$ python -q
>>> import numpy as np
>>> np.set_printoptions(precision=2, suppress=True, linewidth=160, sign=" ")
>>> feats = np.array([[2, -5, 4, -1], [2, -5, 4, -1], [5, -5, 3, 1]])
>>> print(np.unique(feats.round(6), axis=0).shape)
(2, 4)
>>> print(np.linalg.lstsq(feats[:-1].T, feats[-1])[2])
1
>>> print(round(np.trace(np.linalg.pinv(feats) @ feats), 2))
2.0
>>> print(np.allclose(feats[:-1].T @ np.linalg.lstsq(feats[:-1].T, feats[-1])[0], feats[-1]))
False
>>> left, sigma, VT = np.linalg.svd(feats)
>>> vecs = VT[:(sigma > 1e-8).sum()]
>>> rng = np.random.default_rng(50512)
>>> x = feats[1] + -2 * feats[0] + rng.integers(2) * np.eye(4)[2]
>>> print(x)
[-2.  5. -4.  1.]
>>> print(vecs.T @ vecs)
[[ 0.73 -0.22 -0.04  0.39]
 [-0.22  0.54 -0.43  0.11]
 [-0.04 -0.43  0.42 -0.23]
 [ 0.39  0.11 -0.23  0.31]]
>>> print(np.diag(vecs.T @ vecs))
[ 0.73  0.54  0.42  0.31]
>>> print(np.round(np.linalg.norm(x - vecs.T @ vecs @ x), 2))
0.0
>>> print(np.allclose(vecs.T @ vecs @ x, x))
True
>>> Y = np.array([[-1, -1], [-1, -1]])
>>> Z = np.kron(Y, feats)
>>> print(Z)
[[-2  5 -4  1 -2  5 -4  1]
 [-2  5 -4  1 -2  5 -4  1]
 [-5  5 -3 -1 -5  5 -3 -1]
 [-2  5 -4  1 -2  5 -4  1]
 [-2  5 -4  1 -2  5 -4  1]
 [-5  5 -3 -1 -5  5 -3 -1]]
>>> print(Z.shape)
(6, 8)
>>> blk = np.stack([feats, 4 * feats, feats[::-1]])
>>> print(blk.shape)
(3, 3, 4)
>>> print(np.linalg.matrix_rank(blk.reshape(3, -1)))
2
>>> print(np.linalg.matrix_rank(blk))
[ 2  2  2]
>>> print((blk @ feats.T).shape)
(3, 3, 3)
>>> print(blk.sum(axis=0))
[[ 15 -30  23  -4]
 [ 12 -30  24  -6]
 [ 27 -30  19   4]]
>>> print(np.linalg.cond(feats) > 100)
True
>>> print(np.linalg.matrix_rank(feats, rtol=0.1))
2
>>> print(round(np.linalg.norm(feats, 2) / np.linalg.norm(feats), 2))
0.97
>>> th = np.sort(rng.uniform(-2, 2, 12))
>>> data = np.c_[th, th ** 2, th ** 3] @ np.array([[1, 1, 0], [-1, -1, -1], [0, 2, -3]])
>>> print(data.round(2) + 0)
[[ -5.37 -18.44  16.11]
 [ -5.06 -16.82  14.38]
 [ -3.1   -7.79   5.28]
 [ -2.05  -4.14   2.11]
 [ -2.04  -4.11   2.08]
 [ -1.09  -1.65   0.42]
 [ -0.25  -0.27  -0.02]
 [ -0.07  -0.07   0.  ]
 [  0.14   0.15  -0.04]
 [ -0.25   3.25  -6.71]
 [ -1.55  10.93 -22.1 ]
 [ -1.72  12.11 -24.38]]
>>> Z = data[[1, 7]].astype(float)
>>> for _ in range(3):
...     z = np.linalg.norm(data[:, None] - Z, axis=-1).argmin(axis=1)
...     Z = np.array([data[z == j].mean(axis=0) for j in range(2)])
... 
>>> print(z)
[ 0  0  1  1  1  1  1  1  1  1  1  1]
>>> print(Z)
[[ -5.21 -17.63  15.24]
 [ -1.2    0.84  -4.34]]
>>> print(np.abs(Z[1] - Z[0]).argmax())
2
>>> print(data.mean(axis=0))
[-1.87 -2.24 -1.07]
>>> print(data.sum(axis=1))
[ -7.69  -7.5   -5.61  -4.08  -4.06  -2.32  -0.54  -0.14   0.25  -3.7  -12.72 -14.  ]
>>> print(data.sum(axis=0))
[-22.39 -26.84 -12.87]
>>> np.zeros(12, 3)
Traceback (most recent call last):
  File "<python-input-40>", line 1, in <module>
    np.zeros(12, 3)
    ~~~~~~~~^^^^^^^
TypeError: Cannot interpret '3' as a data type
>>> print(round(np.abs(data).max(), 2))
24.38
>>> print(data.shape)
(12, 3)
>>> print(np.count_nonzero(data))
36
>>> C2 = np.cov(data, rowvar=False)
>>> print(np.corrcoef(data.T))
[[ 1.    0.74 -0.53]
 [ 0.74  1.   -0.96]
 [-0.53 -0.96  1.  ]]
>>> print(np.argwhere(np.triu(np.abs(np.corrcoef(data.T)) > 0.8, 1)))
[[ 1  2]]
>>> print(np.linalg.eigvalsh(C2)[::-1])
[ 229.48    6.07    0.02]
>>> print(np.round(np.corrcoef(data[:, 2], data[:, 1])[0, 1], 2))
-0.96
>>> print(np.argsort(-data.std(axis=0).round(6), kind="stable"))
[ 2  1  0]
>>> J = 0.7 ** np.abs(np.subtract.outer(np.arange(4), np.arange(4)))
>>> print(J)
[[ 1.    0.7   0.49  0.34]
 [ 0.7   1.    0.7   0.49]
 [ 0.49  0.7   1.    0.7 ]
 [ 0.34  0.49  0.7   1.  ]]
>>> # symmetric, so the eigenvalues are real
>>> x = np.array([-3, -3, 3, 3])
>>> h1 = np.maximum(J @ x, 0)
>>> print(np.flatnonzero(h1 > 1e-9))
[ 2  3]
>>> print(np.maximum(J @ x, 0) - np.maximum(-J @ x, 0))
[-2.6  -1.53  1.53  2.6 ]
>>> print(np.tanh(J @ x))
[-0.99 -0.91  0.91  0.99]
>>> print(h1)
[ 0.    0.    1.53  2.6 ]
>>> print(J.T @ h1)
[ 1.64  2.35  3.35  3.67]
>>> f = np.array([0, -1, 1, 0])
>>> Y = J + np.outer(f, np.eye(4)[0])
>>> print(np.linalg.matrix_rank(Y - J))
1
>>> print(Y)
[[ 1.    0.7   0.49  0.34]
 [-0.3   1.    0.7   0.49]
 [ 1.49  0.7   1.    0.7 ]
 [ 0.34  0.49  0.7   1.  ]]
>>> print(round(float(np.linalg.det(Y) / np.linalg.det(J)), 2), round(float(1 + np.linalg.solve(J, f)[0]), 2))
2.37 2.37
>>> x = np.array([2, -8, 7, -2])
>>> h1 = np.maximum(Y @ x, 0)
>>> print(Y.T @ h1)
[ 4.44  2.09  2.98  2.09]
>>> print(np.flatnonzero(h1 > 1e-9))
[ 2]
>>> print(h1)
[ 0.    0.    2.98  0.  ]
>>> W1 = np.array([[2, 0, 0, 0, 0, 2],
...     [0, 1, 0, 1, 2, 2],
...     [0, 1, 2, 2, 0, 2],
...     [2, 0, 0, 2, 1, 2]])
>>> beta = np.array([3, 2, 3, 3, 1, 1])
>>> hid = np.maximum(feats @ W1 + beta, 0)
>>> print(np.linalg.matrix_rank(hid))
2
>>> print(hid)
[[  5   1  11   4   0   1]
 [  5   1  11   4   0   1]
 [ 15   0   9   6   0   9]]
>>> Z = np.array([[-1, -2, -1],
...     [-1, 0, -1],
...     [0, -2, 0],
...     [0, 0, 2],
...     [2, -2, -1],
...     [0, 0, -2]])
>>> print(W1 @ Z)
[[-2 -4 -6]
 [ 3 -4 -5]
 [-1 -4 -1]
 [ 0 -6 -3]]
>>> print((hid @ Z).round(6).argmax(axis=1))
[ 2  2  0]
>>> th = np.radians(180)
>>> Rm = np.eye(4)
>>> Rm[3, 3] = Rm[0, 0] = np.cos(th)
>>> Rm[3, 0], Rm[0, 3] = -np.sin(th), np.sin(th)
>>> print(Rm.round(2) + 0)
[[-1.  0.  0.  0.]
 [ 0.  1.  0.  0.]
 [ 0.  0.  1.  0.]
 [ 0.  0.  0. -1.]]
>>> Y = J @ Rm.T
>>> print(round(np.linalg.det(Rm), 2), np.trace(Rm))
1.0 0.0
>>> print(np.allclose(J @ J.T, Y @ Y.T))
True
>>> print(np.linalg.svd(J, compute_uv=False), np.linalg.svd(Y, compute_uv=False))
[ 2.72  0.75  0.32  0.2 ] [ 2.72  0.75  0.32  0.2 ]
>>> print(Y)
[[-1.    0.7   0.49 -0.34]
 [-0.7   1.    0.7  -0.49]
 [-0.49  0.7   1.   -0.7 ]
 [-0.34  0.49  0.7  -1.  ]]
>>> Y = np.array([[3, 2, 0], [2, 1, 4], [3, 0, 5]])
>>> Y[-1] = Y[0]
>>> mat = Y + 0.05 * np.eye(3)
>>> print(mat)
[[ 3.05  2.    0.  ]
 [ 2.    1.05  4.  ]
 [ 3.    2.    0.05]]
>>> z = rng.permutation(3)
>>> print(z)
[ 1  2  0]
>>> Y = mat[z][:, z]
>>> print(np.trace(Y))
4.15
>>> print(np.sort(np.abs(np.linalg.eigvals(Y))))
[ 0.05  1.56  5.66]
>>> print(np.linalg.cond(mat) > 100)
True
>>> print(np.argsort(-np.linalg.norm(mat, axis=0).round(6), kind="stable")[:3])
[ 0  2  1]
>>> ev, vecs = np.linalg.eig(mat)
>>> print(np.round(np.sort(np.linalg.eigvals(mat @ mat)), 2) + 0)
[  0.     2.42  31.99]
>>> print(np.sort(np.linalg.eigvals(np.linalg.inv(mat))))
[-0.64  0.18 20.  ]
>>> print(np.round(np.prod(ev), 2))
-0.44
>>> left, sigma, VT = np.linalg.svd(mat)
>>> print(np.argmax(sigma[:-1] / (sigma[1:] + 1e-6)) + 1)
2
>>> Y = left[:, :2] @ np.diag(sigma[:2]) @ VT[:2]
>>> print(np.linalg.matrix_rank(mat, rtol=0.05))
2
>>> print(round(np.linalg.norm(mat - Y, 2), 2), np.round(sigma[2], 2))
0.02 0.02
>>> E = np.loadtxt("data.csv", delimiter=",")
>>> print(E)
[[ 0.65 -0.35  0.12 -0.67]
 [-0.35  0.65  0.12 -0.67]
 [ 0.12  0.12  0.96  0.22]
 [-0.67 -0.67  0.22 -0.26]]
>>> # equal to its transpose
>>> print(np.linalg.pinv(E))
[[ 0.65 -0.35  0.12 -0.67]
 [-0.35  0.65  0.12 -0.67]
 [ 0.12  0.12  0.96  0.22]
 [-0.67 -0.67  0.22 -0.26]]
>>> print(np.round(E.T @ E, 2) + 0)
[[ 1.  0.  0.  0.]
 [ 0.  1.  0.  0.]
 [ 0.  0.  1.  0.]
 [ 0.  0.  0.  1.]]
>>> print(np.round(E @ E.T, 2) + 0)
[[ 1.  0.  0.  0.]
 [ 0.  1.  0.  0.]
 [ 0.  0.  1.  0.]
 [ 0.  0.  0.  1.]]
>>> print(np.linalg.svd(E, compute_uv=False))
[ 1.  1.  1.  1.]
>>> print(np.linalg.norm(E, axis=0))
[ 1.  1.  1.  1.]
>>> ev, vecs = np.linalg.eigvalsh(E)
Traceback (most recent call last):
  File "<python-input-116>", line 1, in <module>
    ev, vecs = np.linalg.eigvalsh(E)
    ^^^^^^^^
ValueError: too many values to unpack (expected 2)
>>> ev, vecs = np.linalg.eigh(E)
>>> print(np.linalg.eigvalsh(E @ E))
[ 1.  1.  1.  1.]
>>> print(vecs @ np.diag(ev) @ vecs.T)
[[ 0.65 -0.35  0.12 -0.67]
 [-0.35  0.65  0.12 -0.67]
 [ 0.12  0.12  0.96  0.22]
 [-0.67 -0.67  0.22 -0.26]]
>>> print(np.linalg.eigvalsh(E + -3 * np.eye(4)))
[-4. -2. -2. -2.]
>>> print(round(float(ev.sum()), 2), np.trace(E))
2.0 2.0
>>> q, vecs = np.linalg.qr(E[:, :3])[0], np.linalg.qr(E[:, 3:])[0]
>>> sigma = np.linalg.svd(q.T @ vecs, compute_uv=False)
>>> print(sigma.round(2) + 0)
[ 0.]
>>> print(np.degrees(np.arccos(sigma.clip(0, 1))))
[ 90.]
>>> print(np.round(np.linalg.norm(q @ q.T - vecs @ vecs.T, 2), 2))
1.0
